>>> import numpy as np
>>> np.set_printoptions(precision=2, suppress=True, linewidth=140)
>>> tidy = lambda a: np.round(a, 2) + 0
>>> F = np.load("layer13.npy")
>>> print(F)
[[1 0 0 0 0 0 0 0 0 0 0 0]
 [1 2 0 0 0 0 0 0 0 0 0 0]
 [1 0 1 0 0 0 0 0 0 0 0 0]
 [2 1 2 1 0 0 0 0 0 0 0 0]
 [1 1 2 0 1 0 0 0 0 0 0 0]
 [1 0 2 2 0 0 0 0 0 0 0 0]
 [0 0 1 1 0 0 0 0 0 0 0 0]
 [2 1 2 0 0 1 2 1 0 0 0 0]
 [1 0 1 0 0 0 1 1 2 0 0 0]
 [2 1 0 0 0 2 0 1 1 2 0 0]
 [1 1 1 0 0 0 1 0 2 2 1 0]
 [0 1 2 2 2 0 2 2 1 0 1 2]]
>>> left, sv, Vt = np.linalg.svd(F)
>>> print(tidy(sv))
[7.85 4.35 3.7  2.45 2.26 2.1  1.36 1.29 0.82 0.26 0.   0.  ]
>>> A2 = left[:, :10] @ np.diag(sv[:10]) @ Vt[:10]
>>> print(tidy(np.abs(F - A2).max()))
0.0
>>> print(tidy(np.linalg.norm(F - A2) / np.linalg.norm(F)))
0.0
>>> print(tidy(np.linalg.norm(F - A2, 2)), tidy(sv[10]))
0.0 0.0
>>> print(tidy(A2))
[[1. 0. 0. 0. 0. 0. 0. 0. 0. 0. 0. 0.]
 [1. 2. 0. 0. 0. 0. 0. 0. 0. 0. 0. 0.]
 [1. 0. 1. 0. 0. 0. 0. 0. 0. 0. 0. 0.]
 [2. 1. 2. 1. 0. 0. 0. 0. 0. 0. 0. 0.]
 [1. 1. 2. 0. 1. 0. 0. 0. 0. 0. 0. 0.]
 [1. 0. 2. 2. 0. 0. 0. 0. 0. 0. 0. 0.]
 [0. 0. 1. 1. 0. 0. 0. 0. 0. 0. 0. 0.]
 [2. 1. 2. 0. 0. 1. 2. 1. 0. 0. 0. 0.]
 [1. 0. 1. 0. 0. 0. 1. 1. 2. 0. 0. 0.]
 [2. 1. 0. 0. 0. 2. 0. 1. 1. 2. 0. 0.]
 [1. 1. 1. 0. 0. 0. 1. 0. 2. 2. 1. 0.]
 [0. 1. 2. 2. 2. 0. 2. 2. 1. 0. 1. 2.]]
>>> left, sv, Vt = np.linalg.svd(F)
>>> V = Vt[:(sv > 1e-8).sum()]
>>> rng = np.random.default_rng(57)
>>> x0 = F[10] + 2 * F[2] + rng.integers(2) * np.eye(12)[8]
>>> print(x0)
[3. 1. 3. 0. 0. 0. 1. 0. 2. 2. 1. 0.]
>>> print(np.linalg.matrix_rank(np.vstack([F, x0])))
10
>>> print(tidy(np.linalg.norm(x0 - V.T @ V @ x0)))
0.0
>>> print(np.allclose(V.T @ V @ x0, x0))
True
>>> print(np.prod(np.diag(F)), tidy(np.linalg.det(F)))
0 0.0
>>> print(np.argsort(-np.linalg.norm(F, axis=0).round(6), kind="stable")[:3])
[2 0 1]
>>> print([round(float(x), 2) for x in np.linalg.svd(F, compute_uv=False)[:3]])
[7.85, 4.35, 3.7]
>>> A2 = F / np.linalg.norm(F, axis=1, keepdims=True)
>>> C2 = A2 @ A2.T
>>> print(np.argwhere(np.triu(np.abs(C2) > 0.95, 1)))
[]
>>> print(tidy(C2[6]))
[0.   0.   0.5  0.67 0.53 0.94 1.   0.37 0.25 0.   0.2  0.54]
>>> print((C2 - 2 * np.eye(12)).round(6).argmax(axis=1))
[ 2  3  3  2  3  6  5  3 10 10  8  7]
>>> print((np.abs(C2) > 0.9).astype(int))
[[1 0 0 0 0 0 0 0 0 0 0 0]
 [0 1 0 0 0 0 0 0 0 0 0 0]
 [0 0 1 0 0 0 0 0 0 0 0 0]
 [0 0 0 1 0 0 0 0 0 0 0 0]
 [0 0 0 0 1 0 0 0 0 0 0 0]
 [0 0 0 0 0 1 1 0 0 0 0 0]
 [0 0 0 0 0 1 1 0 0 0 0 0]
 [0 0 0 0 0 0 0 1 0 0 0 0]
 [0 0 0 0 0 0 0 0 1 0 0 0]
 [0 0 0 0 0 0 0 0 0 1 0 0]
 [0 0 0 0 0 0 0 0 0 0 1 0]
 [0 0 0 0 0 0 0 0 0 0 0 1]]
>>> print(np.degrees(np.arccos(np.clip(C2[6, 0], -1, 1))))
90.0
>>> print(tidy(np.linalg.norm(A2, axis=1)))
[1. 1. 1. 1. 1. 1. 1. 1. 1. 1. 1. 1.]
>>> feats = np.loadtxt("case11.csv", delimiter=",")
>>> print(tidy(feats))
[[ -8.28   3.38  -9.97   5.06  -4.7   -1.71 -20.52  -2.1  -24.1 ]
 [ -7.49   3.08  -9.03   4.61  -4.11  -1.59 -18.9   -2.14 -22.28]
 [ -6.09   2.52  -7.35   3.78  -3.1   -1.39 -15.98  -2.2  -18.97]
 [ -3.6    1.43  -4.31   2.14  -1.4   -1.11 -10.53  -2.25 -12.73]
 [ -3.58   1.42  -4.29   2.13  -1.39  -1.11 -10.49  -2.25 -12.68]
 [ -1.11   0.07  -1.15   0.11  -0.04  -1.    -4.33  -2.03  -5.41]
 [ -0.6   -0.28  -0.46  -0.42   0.09  -1.    -2.71  -1.81  -3.4 ]
 [ -0.59  -0.29  -0.44  -0.43   0.09  -0.99  -2.65  -1.79  -3.33]
 [ -0.42  -0.41  -0.21  -0.62   0.09  -0.98  -1.99  -1.63  -2.5 ]
 [ -0.37  -0.45  -0.14  -0.67   0.07  -0.96  -1.76  -1.55  -2.2 ]
 [ -0.17  -0.4    0.03  -0.6   -0.09  -0.63  -0.55  -0.76  -0.62]
 [ -0.16  -0.37   0.03  -0.56  -0.09  -0.57  -0.48  -0.68  -0.54]
 [ -0.11  -0.25   0.01  -0.37  -0.09  -0.37  -0.28  -0.41  -0.3 ]
 [ -0.1   -0.23   0.01  -0.35  -0.08  -0.35  -0.26  -0.38  -0.28]
 [  0.82   1.1    0.28   1.64   0.98   1.7    1.12   1.33   0.97]
 [  0.85   1.12   0.29   1.68   1.01   1.74   1.15   1.36   0.99]
 [  0.92   1.2    0.33   1.79   1.1    1.87   1.24   1.44   1.07]
 [  1.76   1.93   0.8    2.89   2.13   3.11   2.22   2.17   1.86]
 [  2.     2.11   0.95   3.17   2.42   3.44   2.5    2.34   2.08]
 [  2.06   2.16   0.98   3.23   2.48   3.51   2.56   2.38   2.14]
 [  2.38   2.39   1.18   3.58   2.87   3.93   2.93   2.6    2.44]
 [  3.02   2.83   1.61   4.24   3.65   4.73   3.68   2.99   3.06]
 [  3.25   2.98   1.77   4.46   3.92   5.01   3.95   3.12   3.28]
 [  5.71   4.38   3.52   6.57   6.84   7.77   6.85   4.31   5.72]
 [  6.33   4.7    3.99   7.04   7.57   8.42   7.58   4.57   6.35]
 [  7.28   5.16   4.7    7.74   8.68   9.39   8.72   4.94   7.32]
 [  7.58   5.3    4.93   7.95   9.03   9.69   9.08   5.06   7.63]
 [  9.33   6.09   6.28   9.14  11.06  11.42  11.19   5.68   9.46]
 [ 11.19   6.88   7.75  10.31  13.2   13.18  13.46   6.28  11.44]
 [ 11.75   7.11   8.2   10.66  13.86  13.71  14.15   6.45  12.05]
 [ 13.89   7.94   9.92  11.91  16.31  15.66  16.78   7.08  14.37]
 [ 14.15   8.04  10.13  12.06  16.61  15.9   17.11   7.15  14.66]
 [ 17.17   9.13  12.6   13.7   20.04  18.56  20.85   7.95  17.98]
 [ 17.42   9.22  12.81  13.83  20.32  18.78  21.17   8.02  18.26]
 [ 22.11  10.79  16.71  16.18  25.62  22.78  27.06   9.14  23.54]
 [ 22.18  10.81  16.77  16.21  25.7   22.84  27.15   9.16  23.62]
 [ 23.46  11.22  17.85  16.83  27.15  23.91  28.78   9.45  25.09]
 [ 25.9   11.97  19.91  17.95  29.88  25.91  31.87   9.98  27.88]]
>>> lab = feats[:, 0] > np.median(feats[:, 0])
>>> f = feats[lab].mean(axis=0) - feats[~lab].mean(axis=0)
>>> print(tidy(f))
[13.29  5.92 10.33  8.87 14.31 13.53 18.85  6.82 17.82]
>>> print(((feats - feats.mean(axis=0)) @ f > 0).astype(int))
[0 0 0 0 0 0 0 0 0 0 0 0 0 0 0 0 0 0 0 0 0 0 0 1 1 1 1 1 1 1 1 1 1 1 1 1 1 1]
>>> rk = np.linalg.matrix_rank(feats)
>>> print(rk)
3
>>> N = np.linalg.svd(feats)[2][rk:].T
>>> print([int(np.linalg.matrix_rank(feats[:i])) for i in range(1, len(feats) + 1)])
[1, 2, 3, 3, 3, 3, 3, 3, 3, 3, 3, 3, 3, 3, 3, 3, 3, 3, 3, 3, 3, 3, 3, 3, 3, 3, 3, 3, 3, 3, 3, 3, 3, 3, 3, 3, 3, 3]
>>> print(N.shape)
(9, 6)
>>> print(np.allclose(feats @ N, 0))
True
>>> print(np.linalg.matrix_rank(feats.T @ feats), np.linalg.matrix_rank(feats @ feats.T))
3 3
>>> print(tidy(N @ N.T))
[[ 0.79 -0.03 -0.2  -0.05 -0.29 -0.1  -0.12  0.11 -0.04]
 [-0.03  0.84  0.05 -0.24 -0.08 -0.2   0.03 -0.15  0.07]
 [-0.2   0.05  0.78  0.08 -0.25 -0.01 -0.14  0.19 -0.08]
 [-0.05 -0.24  0.08  0.63 -0.11 -0.29  0.04 -0.23  0.11]
 [-0.29 -0.08 -0.25 -0.11  0.55 -0.16 -0.06  0.2   0.1 ]
 [-0.1  -0.2  -0.01 -0.29 -0.16  0.73 -0.06 -0.18  0.  ]
 [-0.12  0.03 -0.14  0.04 -0.06 -0.06  0.65 -0.09 -0.42]
 [ 0.11 -0.15  0.19 -0.23  0.2  -0.18 -0.09  0.59 -0.19]
 [-0.04  0.07 -0.08  0.11  0.1   0.   -0.42 -0.19  0.43]]
>>> W0 = np.load("data.npy")
>>> print(W0)
[[0 0 0 0 0]
 [0 0 0 0 0]
 [0 0 0 0 0]
 [0 0 0 0 1]
 [0 0 0 1 0]]
>>> # rank 2
>>> left, sv, Vt = np.linalg.svd(W0)
>>> print(np.argmax(sv[:-1] / (sv[1:] + 1e-6)) + 1)
2
>>> A2 = left[:, :2] @ np.diag(sv[:2]) @ Vt[:2]
>>> print(tidy(np.linalg.norm(W0 - A2) / np.linalg.norm(W0)))
0.0
>>> print(A2)
[[0. 0. 0. 0. 0.]
 [0. 0. 0. 0. 0.]
 [0. 0. 0. 0. 0.]
 [0. 0. 0. 0. 1.]
 [0. 0. 0. 1. 0.]]
>>> A2 = np.array([[-2, 4, 3], [-2, 1, -2], [-3, 2, 5], [5, -2, -1], [-1, 3, 2]])
>>> print(np.linalg.matrix_rank(np.vstack([W0, A2.T])))
5
>>> print(A2.T @ W0.T)
[[ 0  0  0 -1  5]
 [ 0  0  0  3 -2]
 [ 0  0  0  2 -1]]
>>> print(np.linalg.matrix_rank(W0 @ A2))
2
>>> proj = np.triu(np.array([[-1, 2, 1, -2, 0],
...     [2, 2, 2, 1, 1],
...     [2, 0, -1, -2, 2],
...     [2, 0, 1, 1, 1],
...     [1, 1, -2, 0, -1]]), 1) + np.eye(5)
>>> A2 = proj @ W0 @ np.linalg.inv(proj)
>>> print(proj @ W0 - W0 @ proj)
[[ 0.  0.  0.  0. -2.]
 [ 0.  0.  0.  1.  1.]
 [ 0.  0.  0.  2. -2.]
 [ 0.  0.  0.  1.  0.]
 [ 0.  0.  0.  0. -1.]]
>>> print(tidy(np.linalg.det(A2)))
0.0
>>> print(np.poly(A2))
[ 1.  0. -1.  0.  0.  0.]
>>> print([round(float(x), 2) for x in np.linalg.svd(W0, compute_uv=False)[:3]])
[1.0, 1.0, 0.0]
>>> print(np.linalg.matrix_rank(W0, rtol=0.1))
2
>>> print(np.argsort(-np.linalg.norm(W0, axis=0).round(6), kind="stable")[:3])
[3 4 0]
>>> ev, V = np.linalg.eigh(W0)
>>> x0 = np.array([1, 2, 1, 2, 2])
>>> print(tidy(V * np.maximum(ev, 0) @ V.T))
[[0.  0.  0.  0.  0. ]
 [0.  0.  0.  0.  0. ]
 [0.  0.  0.  0.  0. ]
 [0.  0.  0.  0.5 0.5]
 [0.  0.  0.  0.5 0.5]]
>>> print(np.abs(W0).sum(axis=1).max(), np.abs(ev).max())
1 1.0
>>> print(tidy(V * np.abs(ev) @ V.T))
[[0. 0. 0. 0. 0.]
 [0. 0. 0. 0. 0.]
 [0. 0. 0. 0. 0.]
 [0. 0. 0. 1. 0.]
 [0. 0. 0. 0. 1.]]
>>> m1 = np.loadtxt("mat.csv", delimiter=",")
>>> print(m1)
[[ -1.  -1.  -1.  -1.  -1.  -1.  -1.  -1.  -1.  -1.  -1.  -1.  -1.  -1.]
 [ -1.  -2.  -2.  -2.  -2.  -2.  -2.  -2.  -2.  -2.  -2.  -2.  -2.  -2.]
 [ -1.  -2.  -3.  -3.  -3.  -3.  -3.  -3.  -3.  -3.  -3.  -3.  -3.  -3.]
 [ -1.  -2.  -3.  -4.  -4.  -4.  -4.  -4.  -4.  -4.  -4.  -4.  -4.  -4.]
 [ -1.  -2.  -3.  -4.  -5.  -5.  -5.  -5.  -5.  -5.  -5.  -5.  -5.  -5.]
 [ -1.  -2.  -3.  -4.  -5.  -6.  -6.  -6.  -6.  -6.  -6.  -6.  -6.  -6.]
 [ -1.  -2.  -3.  -4.  -5.  -6.  -7.  -7.  -7.  -7.  -7.  -7.  -7.  -7.]
 [ -1.  -2.  -3.  -4.  -5.  -6.  -7.  -8.  -8.  -8.  -8.  -8.  -8.  -8.]
 [ -1.  -2.  -3.  -4.  -5.  -6.  -7.  -8.  -9.  -9.  -9.  -9.  -9.  -9.]
 [ -1.  -2.  -3.  -4.  -5.  -6.  -7.  -8.  -9. -10. -10. -10. -10. -10.]
 [ -1.  -2.  -3.  -4.  -5.  -6.  -7.  -8.  -9. -10. -11. -11. -11. -11.]
 [ -1.  -2.  -3.  -4.  -5.  -6.  -7.  -8.  -9. -10. -11. -12. -12. -12.]
 [ -1.  -2.  -3.  -4.  -5.  -6.  -7.  -8.  -9. -10. -11. -12. -13. -13.]
 [ -1.  -2.  -3.  -4.  -5.  -6.  -7.  -8.  -9. -10. -11. -12. -13. -14.]]
>>> x0 = np.array([0, 0, 2, 2, 3, 3, 0, 3, 0, 3, 3, 3, 3, 0])
>>> print(m1 @ np.eye(14)[11])
[ -1.  -2.  -3.  -4.  -5.  -6.  -7.  -8.  -9. -10. -11. -12. -12. -12.]
>>> print(np.sign((m1 @ x0).round(6)))
[-1. -1. -1. -1. -1. -1. -1. -1. -1. -1. -1. -1. -1. -1.]
>>> print(m1 @ np.ones(14))
[ -14.  -27.  -39.  -50.  -60.  -69.  -77.  -84.  -90.  -95.  -99. -102. -104. -105.]
>>> print(m1 @ x0)
[ -25.  -50.  -75.  -98. -119. -137. -152. -167. -179. -191. -200. -206. -209. -209.]
